$ ipython --no-banner

In [1]: import numpy as np

In [2]: np.set_printoptions(precision=2, suppress=True, linewidth=160, legacy="1.25")

In [3]: X = np.loadtxt("test0.csv", delimiter=",")

In [4]: X
Out[4]: 
array([[-0.57,  0.39, -0.72],
       [-0.77,  0.03,  0.63],
       [ 0.27,  0.92,  0.29]])

In [5]: vec = np.array([-2, -2, -1])

In [6]: target = X @ vec

In [7]: beta, lr = np.zeros(3), 1 / np.linalg.norm(X, 2) ** 2

In [8]: for i in range(30):
   ...:     beta -= lr * X.T @ (X @ beta - target)
   ...:     if i % 5 == 0: print(i, round(np.linalg.norm(X @ beta - target), 2))
   ...: 
0 0.0
5 0.0
10 0.0
15 0.0
20 0.0
25 0.0

In [9]: beta
Out[9]: array([-2., -2., -1.])

In [10]: print(np.round(np.linalg.cond(X), 2))
1.0

In [11]: rng = np.random.default_rng(473)

In [12]: M2 = X + rng.integers(-2, 3, (3, 1)) @ rng.integers(-2, 3, (1, 3))

In [13]: M2
Out[13]: 
array([[-0.57,  0.39,  0.28],
       [-0.77,  0.03, -0.37],
       [ 0.27,  0.92,  1.29]])

In [14]: print(M2 - X)
[[ 0.  0.  1.]
 [ 0.  0. -1.]
 [ 0.  0.  1.]]

In [15]: np.abs(M2 - X).sum(axis=1)
Out[15]: array([1., 1., 1.])

In [16]: vec = np.array([3, 1, -3])

In [17]: print(X @ (2 * vec))
[ 1.67 -8.38  1.73]

In [18]: np.einsum("ij,j->i", X, vec)
Out[18]: array([ 0.83, -4.19,  0.87])

In [19]: np.sign((X @ vec).round(6))
Out[19]: array([ 1., -1.,  1.])

In [20]: arr = np.loadtxt("case9.csv", delimiter=",")

In [21]: arr
Out[21]: 
array([[-3.27, -4.82, -0.03,  0.06,  3.18],
       [ 2.64,  4.25,  0.  ,  0.04, -2.74],
       [ 0.78,  1.06, -0.02, -0.07, -0.66],
       [-1.57, -2.42, -0.04,  0.04,  1.58],
       [-0.29, -0.34, -0.02,  0.01,  0.24],
       [-0.17, -0.26, -0.02, -0.02,  0.03],
       [ 1.88,  2.82, -0.04, -0.05, -1.91],
       [-5.22, -7.78,  0.03, -0.03,  5.26],
       [-1.68, -2.51,  0.02, -0.06,  1.68],
       [-1.15, -1.69, -0.02,  0.  ,  1.22],
       [ 1.4 ,  2.12,  0.02,  0.05, -1.47],
       [-3.14, -4.7 , -0.08,  0.06,  3.14]])

In [22]: M2 = np.c_[arr[:, :2] @ np.array([[2, 0], [2, 0]]), np.array([-2, 2, 3, -1, 2, -1, -4, 4, 5, 0, 3, -3])]

In [23]: print(M2)
[[-16.18   0.    -2.  ]
 [ 13.78   0.     2.  ]
 [  3.68   0.     3.  ]
 [ -7.98   0.    -1.  ]
 [ -1.26   0.     2.  ]
 [ -0.86   0.    -1.  ]
 [  9.4    0.    -4.  ]
 [-26.     0.     4.  ]
 [ -8.38   0.     5.  ]
 [ -5.68   0.     0.  ]
 [  7.04   0.     3.  ]
 [-15.68   0.    -3.  ]]

In [24]: np.round(np.linalg.norm(M2 - arr @ np.linalg.lstsq(arr, M2)[0], axis=0), 2) + 0
Out[24]: array([0.  , 0.  , 6.78])

In [25]: print(np.linalg.matrix_rank(np.c_[arr, M2]))
6

In [26]: print(np.round(np.linalg.lstsq(arr, M2[:, 0])[0], 2) + 0)
[2. 2. 0. 0. 0.]
